% ipython --no-banner

In [1]: import numpy as np

In [2]: from numpy import linalg as LA

In [3]: np.set_printoptions(precision=1, suppress=True, linewidth=140)

In [4]: def rnd(a):
   ...:     return np.round(a, 1) + 0
   ...: 

In [5]: arr = np.load("case2.npy")

In [6]: rnd(arr)
Out[6]: 
array([[0. , 0.1, 0.1],
       [0.1, 0.7, 0.4],
       [0.1, 0.4, 0.3]])

In [7]: # a projection of rank 1

In [8]: rng = np.random.default_rng(59)

In [9]: lab = rng.permutation(3)

In [10]: lab
Out[10]: array([2, 0, 1])

In [11]: Y = arr[lab][:, lab]

In [12]: np.allclose(Y, arr)
Out[12]: False

In [13]: rnd(LA.det(Y)), rnd(LA.det(arr[lab]))
Out[13]: (np.float64(0.0), np.float64(0.0))

In [14]: rnd(np.diag(Y))
Out[14]: array([0.3, 0. , 0.7])

In [15]: print(np.trace(Y))
1.0

In [16]: rnd(Y)
Out[16]: 
array([[0.3, 0.1, 0.4],
       [0.1, 0. , 0.1],
       [0.4, 0.1, 0.7]])

In [17]: feats = np.load("out14.npy")

In [18]: feats
Out[18]: 
array([[ 0,  0, -3, -4],
       [ 0, -2,  2,  0],
       [-3,  2, -4, -1],
       [-4,  0, -1, -2]])

In [19]: rnd(LA.eigvalsh(feats).min())
Out[19]: np.float64(-7.7)

In [20]: rnd(feats.mean(axis=0))
Out[20]: array([-1.8,  0. , -1.5, -1.8])

In [21]: np.count_nonzero(feats)
Out[21]: np.int64(11)

In [22]: np.diff(feats, axis=0)
Out[22]: 
array([[ 0, -2,  5,  4],
       [-3,  4, -6, -1],
       [-1, -2,  3, -1]])

In [23]: LA.matrix_rank(feats)
Out[23]: np.int64(4)

In [24]: feats.shape
Out[24]: (4, 4)

In [25]: np.unravel_index(np.abs(feats).argmax(), feats.shape)
Out[25]: (np.int64(0), np.int64(3))

In [26]: feats.sum(axis=1)
Out[26]: array([-7,  0, -6, -7])

In [27]: basis = np.array([[1, 1, 2, 1], [2, 1, 2, 3], [2, 1, 3, 2]])

In [28]: mat = rng.normal(size=(21, 3)) @ basis + np.array([-1, 3, 2, 3])

In [29]: rnd(mat)
Out[29]: 
array([[ 4.4,  6.5,  9. , 10.3],
       [-3.3,  1.4, -1.3,  0.1],
       [ 2.7,  4.3,  4.9,  8.9],
       [ 3.3,  5.7,  8.4,  7.9],
       [ 0.3,  3.7,  4.7,  3.6],
       [-1.1,  2.7,  2.4,  2. ],
       [-1. ,  2.5,  2.6,  1.9],
       [-2.4,  2.6,  0.6,  1.2],
       [ 0.5,  3. ,  2.4,  5.6],
       [ 1.4,  4.7,  4.9,  6.7],
       [ 2.2,  5.3,  7.1,  6.7],
       [-1.8,  1.8, -0.6,  2.9],
       [-2.4,  2. , -0.5,  1.6],
       [-4.2,  1.3, -2.1, -0.9],
       [-0.5,  3.3,  1. ,  5.3],
       [-2. ,  1.3, -0.6,  1.8],
       [-8. , -0.7, -6.4, -6.5],
       [-4.4,  0.9, -1.6, -2.3],
       [-1.9,  2.7,  2. ,  0.8],
       [ 2.6,  4.5,  5.6,  8. ],
       [ 2.4,  5.6,  8.1,  6.4]])

In [30]: x = np.array([8, 7, -3, 6])

In [31]: y = mat @ x

In [32]: rnd(LA.pinv(mat) @ mat)
Out[32]: 
array([[1., 0., 0., 0.],
       [0., 1., 0., 0.],
       [0., 0., 1., 0.],
       [0., 0., 0., 1.]])

In [33]: rnd(LA.solve(mat.T @ mat, mat.T @ y))
Out[33]: array([ 8.,  7., -3.,  6.])

In [34]: y = y + 0.3 * rng.normal(size=21)

In [35]: rnd(y)
Out[35]: 
array([115.7, -12.2,  91.2,  88.2,  35.8,  14.8,  13.1,   3.7,  51.5,  70. ,  73.5,  17.9,   5.9, -23.7,  46.9,   5.4, -89.1, -38. ,   2.1,
        83.1,  73.3])

In [36]: c, *_ = LA.lstsq(mat, y)

In [37]: rnd(c)
Out[37]: array([ 7.7,  6.6, -2.7,  6.1])

In [38]: d = LA.norm(mat[:, None] - mat[None], axis=-1)

In [39]: (d + 1e9 * np.eye(21)).round(6).argmin(axis=1)
Out[39]: array([ 3, 13, 19, 20,  8,  6,  5, 12, 14, 19, 20, 15, 15, 17,  8, 12, 17, 13,  7,  2, 10])

In [40]: print(d[5].round(6).argsort(kind="stable")[:4])
[ 5  6 18  7]

In [41]: LA.matrix_rank(d ** 2)
Out[41]: np.int64(5)

In [42]: Xc = mat - mat.mean(axis=0)

In [43]: Uu, sv, Vh = LA.svd(Xc, full_matrices=False)

In [44]: (np.sign(Uu[:, 0]) == np.sign(Uu[0, 0])).astype(int)
Out[44]: array([1, 0, 1, 1, 1, 0, 0, 0, 1, 1, 1, 0, 0, 0, 1, 0, 0, 0, 0, 1, 1])

In [45]: np.abs(Vh[0]).argmax()
Out[45]: np.int64(3)

In [46]: rnd(sv ** 2 / (sv ** 2).sum())
Out[46]: array([1., 0., 0., 0.])

In [47]: rnd(np.abs(Vh[-1]))
Out[47]: array([0.8, 0.4, 0.4, 0.4])

In [48]: basis = mat[[2, 0]].astype(float)

In [49]: for _ in range(5):
    ...:     lab = LA.norm(mat[:, None] - basis, axis=-1).argmin(axis=1)
    ...:     basis = np.array([mat[lab == j].mean(axis=0) for j in range(2)])
    ...: 

In [50]: lab
Out[50]: array([1, 0, 1, 1, 1, 0, 0, 0, 1, 1, 1, 0, 0, 0, 0, 0, 0, 0, 0, 1, 1])

In [51]: np.abs(basis[1] - basis[0]).argmax()
Out[51]: np.int64(2)

In [52]: np.bincount(lab)
Out[52]: array([12,  9])

In [53]: x = np.array([-2, 1, 2, -3])

In [54]: h = np.maximum(feats @ x, 0)

In [55]: np.maximum(feats @ x, 0) - np.maximum(-feats @ x, 0)
Out[55]: array([ 6,  2,  3, 12])

In [56]: rnd(np.tanh(feats @ x))
Out[56]: array([1., 1., 1., 1.])

In [57]: print(np.flatnonzero(h > 1e-9))
[0 1 2 3]

In [58]: feats * (h > 1e-9)[:, None]
Out[58]: 
array([[ 0,  0, -3, -4],
       [ 0, -2,  2,  0],
       [-3,  2, -4, -1],
       [-4,  0, -1, -2]])

In [59]: feats.T @ h
Out[59]: array([-57,   2, -38, -51])

In [60]: A = np.load("arr.npy")

In [61]: print(A)
[[ 1.   0.2  0.9 -1. ]
 [-2.  -1.2 -1.6  0.4]
 [-0.7  0.1 -1.1  1. ]]

In [62]: f, v = A[2], A[1]

In [63]: rnd(f @ v)
Out[63]: np.float64(3.4)

In [64]: p = (f @ v) / (f @ f) * f

In [65]: print(LA.matrix_rank(np.outer(f, v)))
1

In [66]: rnd((v - p) @ f)
Out[66]: np.float64(0.0)

In [67]: W0 = np.load("test7.npy")

In [68]: W0
Out[68]: 
array([[ 5, -2,  5, -7],
       [ 9, -9,  5,  1],
       [ 8, -5,  3,  4]])

In [69]: Y = W0 / np.sqrt((W0 ** 2).mean(axis=1, keepdims=True))

In [70]: LA.matrix_rank(Y) == LA.matrix_rank(W0)
Out[70]: np.True_

In [71]: print(rnd(Y[0]))
[ 1.  -0.4  1.  -1.4]

In [72]: LA.matrix_rank(W0 - W0.mean(axis=1, keepdims=True))
Out[72]: np.int64(3)

In [73]: Y = np.array([[2, 0], [3, 1]])

In [74]: basis = np.kron(Y, W0)

In [75]: LA.matrix_rank(basis)
Out[75]: np.int64(6)

In [76]: basis
Out[76]: 
array([[ 10,  -4,  10, -14,   0,   0,   0,   0],
       [ 18, -18,  10,   2,   0,   0,   0,   0],
       [ 16, -10,   6,   8,   0,   0,   0,   0],
       [ 15,  -6,  15, -21,   5,  -2,   5,  -7],
       [ 27, -27,  15,   3,   9,  -9,   5,   1],
       [ 24, -15,   9,  12,   8,  -5,   3,   4]])

In [77]: basis - basis[0]
Out[77]: 
array([[  0,   0,   0,   0,   0,   0,   0,   0],
       [  8, -14,   0,  16,   0,   0,   0,   0],
       [  6,  -6,  -4,  22,   0,   0,   0,   0],
       [  5,  -2,   5,  -7,   5,  -2,   5,  -7],
       [ 17, -23,   5,  17,   9,  -9,   5,   1],
       [ 14, -11,  -1,  26,   8,  -5,   3,   4]])

In [78]: LA.matrix_rank(basis)
Out[78]: np.int64(6)

In [79]: np.unravel_index(np.abs(basis).argmax(), basis.shape)
Out[79]: (np.int64(4), np.int64(0))

In [80]: Uu, sv, Vh = LA.svd(W0, full_matrices=False)

In [81]: (sv > 1e-8).sum()
Out[81]: np.int64(3)

In [82]: Uu.shape, sv.shape, Vh.shape
Out[82]: ((3, 3), (3,), (3, 4))

In [83]: rnd(Uu.T @ W0 @ Vh.T)
Out[83]: 
array([[18.1,  0. ,  0. ],
       [ 0. ,  8.6,  0. ],
       [ 0. ,  0. ,  2.2]])

In [84]: print(rnd(np.cumsum(sv ** 2) / np.sum(sv ** 2)))
[0.8 1.  1. ]

In [85]: rnd(np.sqrt((sv ** 2).sum())), rnd(LA.norm(W0))
Out[85]: (np.float64(20.1), np.float64(20.1))

In [86]: rnd(Vh @ Vh.T)
Out[86]: 
array([[1., 0., 0.],
       [0., 1., 0.],
       [0., 0., 1.]])

In [87]: rnd(sv)
Out[87]: array([18.1,  8.6,  2.2])

In [88]: Y = W0[0, 0] * W0[1:] - np.outer(W0[1:, 0], W0[0])

In [89]: Y
Out[89]: 
array([[  0, -27, -20,  68],
       [  0,  -9, -25,  76]])

In [90]: W0[:, 0] / W0[0, 0]
Out[90]: array([1. , 1.8, 1.6])

In [91]: E = np.load("dump.npy")

In [92]: E
Out[92]: 
array([[-1.9, -0.2, -0.8, -0.1],
       [-2.7, -4.4,  0.9, -1.2],
       [-0.9, -4.7,  2.3, -1.9],
       [-0.1, -0.4,  1. ,  1.4],
       [-3.5, -2. ,  2. , -3. ],
       [-3. , -0.8,  1.6, -1.4],
       [ 0.7, -2.1,  1.4,  1.1],
       [-0.8, -3.4,  2.3, -1.2],
       [-2.3, -1.8,  3.4, -1.6],
       [-2.2, -0.5, -0.8,  0.3],
       [-2.4, -2.8,  3.3, -0.8],
       [-1.1, -2.8,  2.8, -2.6],
       [-1.9, -2.7,  1.4, -0.4],
       [-2.7, -0.9,  2. ,  0.7],
       [-0.5, -1.7,  2.2,  0. ],
       [-1.4, -1.4,  3.3, -1.5],
       [-2.2, -1.9,  1.3,  3.2],
       [-1.8, -3.4,  1.9, -1. ],
       [-0.4,  0.6, -0.8,  1.3],
       [-1.1, -0.7,  1.2,  1.9],
       [-1.2, -3.9,  3.4, -0.6]])

In [93]: Y = np.c_[E[:, :1] @ np.array([[2]]), np.array([-1, -1, 1, 1, -1, 2, 0, 2, 0, -2, 1, 2, -2, 2, 0, 1, -2, -2, 2, -1, 1])]

In [94]: Y
Out[94]: 
array([[-3.8, -1. ],
       [-5.4, -1. ],
       [-1.8,  1. ],
       [-0.2,  1. ],
       [-7. , -1. ],
       [-6. ,  2. ],
       [ 1.4,  0. ],
       [-1.6,  2. ],
       [-4.6,  0. ],
       [-4.4, -2. ],
       [-4.8,  1. ],
       [-2.2,  2. ],
       [-3.8, -2. ],
       [-5.4,  2. ],
       [-1. ,  0. ],
       [-2.8,  1. ],
       [-4.4, -2. ],
       [-3.6, -2. ],
       [-0.8,  2. ],
       [-2.2, -1. ],
       [-2.4,  1. ]])

In [95]: rnd(LA.norm(Y - E @ LA.lstsq(E, Y)[0], axis=0))
Out[95]: array([0. , 5.6])

In [96]: x = np.array([-4, -4, -8, -4])

In [97]: np.sign((E @ x).round(6))
Out[97]: array([ 1.,  1.,  1., -1.,  1.,  1., -1.,  1., -1.,  1., -1.,  1.,  1., -1., -1., -1., -1.,  1.,  1., -1., -1.])

In [98]: rnd(E @ np.ones(4))
Out[98]: array([-3. , -7.4, -5.2,  1.9, -6.5, -3.6,  1.1, -3.1, -2.3, -3.2, -2.7, -3.7, -3.6, -0.9,  0. , -1. ,  0.4, -4.3,  0.7,  1.3, -2.3])

In [99]: gram = np.cov(E, rowvar=False)

In [100]: rnd(E.std(axis=0))
Out[100]: array([1. , 1.4, 1.3, 1.5])

In [101]: gram.shape
Out[101]: (4, 4)

In [102]: np.argsort(-E.std(axis=0).round(6), kind="stable")
Out[102]: array([3, 1, 2, 0])

In [103]: rnd(LA.eigvalsh(gram)[::-1])
Out[103]: array([4.2, 1.5, 0.8, 0.7])

In [104]: rnd(np.corrcoef(E[:, 1], E[:, 0])[0, 1])
Out[104]: np.float64(0.0)

In [105]: rnd(np.polyfit(E[:, 1], E[:, 0], 1))
Out[105]: array([ 0. , -1.5])

In [106]: J = np.load("w.npy")

In [107]: J
Out[107]: 
array([[ 3,  0, -1,  1, -3],
       [ 2,  2,  2,  2,  2],
       [ 2,  0,  9,  2,  1],
       [ 0, -2, -3, 12,  2],
       [ 3, -1,  0,  3,  3]])

In [108]: gram = A.T @ A

In [109]: print(rnd(np.trace(gram)), rnd((A ** 2).sum()))
13.7 13.7

In [110]: np.allclose(gram, gram.T)
Out[110]: True

In [111]: print(rnd(LA.eigvalsh(gram)[::-1]))
[12.3  1.4  0.1  0. ]

In [112]: (A @ A.T).shape
Out[112]: (3, 3)

In [113]: rnd(np.diag(gram))
Out[113]: array([5.5, 1.5, 4.6, 2.2])

In [114]: lab = mat[:, 0] > np.median(mat[:, 0])

In [115]: f = mat[lab].mean(axis=0) - mat[~lab].mean(axis=0)

In [116]: np.argsort(-np.abs(f).round(6), kind="stable")
Out[116]: array([3, 2, 0, 1])

In [117]: f = np.array([0, -1, -2, 2, 2])

In [118]: Y = J + np.outer(f, np.eye(5)[0])

In [119]: rnd(LA.det(Y) / LA.det(J)), rnd(1 + LA.solve(J, f)[0])
Out[119]: (np.float64(1.2), np.float64(1.2))

In [120]: LA.matrix_rank(LA.inv(Y) - LA.inv(J), tol=1e-8)
Out[120]: np.int64(1)
